>>> import numpy as np
>>> from numpy import linalg as LA
>>> np.set_printoptions(precision=2, suppress=True, linewidth=120)
>>> data = np.load("layer7.npy")
>>> print(data)
[[ -9.45 -24.24 -20.67]
 [ -9.38 -23.82 -20.29]
 [ -7.85 -15.44 -12.98]
 [ -6.87 -11.39  -9.5 ]
 [ -6.74 -10.94  -9.12]
 [ -5.65  -7.56  -6.29]
 [ -2.77  -2.42  -2.11]
 [ -2.3   -1.92  -1.71]
 [ -0.99  -0.78  -0.74]
 [  0.09   0.07   0.07]
 [  0.93   0.8    0.84]
 [  2.69   2.91   3.2 ]
 [  5.98  11.36  12.8 ]
 [  6.78  14.75  16.59]
 [  6.97  15.67  17.61]
 [  7.73  19.64  22.03]
 [  8.17  22.3   24.97]
 [  9.45  31.4   34.97]
 [  9.89  35.02  38.94]
 [  9.89  35.04  38.95]]
>>> G = np.cov(data, rowvar=False)
>>> print(np.round(np.corrcoef(data[:, 0], data[:, 1])[0, 1], 2))
0.97
>>> print(np.argsort(-data.std(axis=0).round(6), kind="stable"))
[2 1 0]
>>> print(np.median(data, axis=0))
[0.51 0.44 0.45]
>>> print(data.std(axis=0))
[ 6.76 17.64 18.08]
>>> F = np.loadtxt("m.csv", delimiter=",")
>>> print(F)
[[-0.2   0.4   0.62 -0.09 -0.37  0.41  0.33]
 [-0.2  -0.51 -0.41  0.17 -0.45  0.25  0.49]
 [-0.74 -0.29  0.17 -0.11 -0.17 -0.07 -0.54]
 [-0.35 -0.21  0.13 -0.39  0.64 -0.07  0.51]
 [-0.05  0.33 -0.39 -0.72 -0.36 -0.29  0.07]
 [ 0.1  -0.2   0.4   0.17 -0.28 -0.79  0.25]
 [-0.49  0.55 -0.31  0.51  0.12 -0.23  0.17]]
>>> x = np.array([5, 3, 0, 5, 4, 2, 2])
>>> rhs = F @ x
>>> print(rhs)
[-0.23 -1.96 -7.04 -0.87 -4.74 -1.41  2.1 ]
>>> print(np.round(LA.solve(F, F[:, 6]), 2) + 0)
[0. 0. 0. 0. 0. 0. 1.]
>>> print(np.round(LA.solve(F, rhs), 2) + 0)
[5. 3. 0. 5. 4. 2. 2.]
>>> print(np.round(LA.solve(F, 2 * rhs), 2) + 0)
[10.  6.  0. 10.  8.  4.  4.]
>>> Ac = data - data.mean(axis=0)
>>> U, sigma, vt = LA.svd(Ac, full_matrices=False)
>>> print(np.searchsorted(np.cumsum(sigma ** 2) / (sigma ** 2).sum(), 0.9) + 1)
1
>>> print(np.abs(vt[0]).argmax())
2
>>> print(LA.matrix_rank(Ac))
3
>>> print((np.sign(U[:, 0]) == np.sign(U[0, 0])).astype(int))
[1 1 1 1 1 1 1 1 1 1 1 1 0 0 0 0 0 0 0 0]
>>> print(np.round((sigma ** 2).sum() ** 2 / (sigma ** 4).sum(), 2))
1.01
>>> print(vt[0] * np.sign(vt[0, np.abs(vt[0]).argmax()]))
[0.25 0.68 0.69]
>>> print(np.round(sigma ** 2 / (sigma ** 2).sum(), 2) + 0)
[0.99 0.   0.  ]
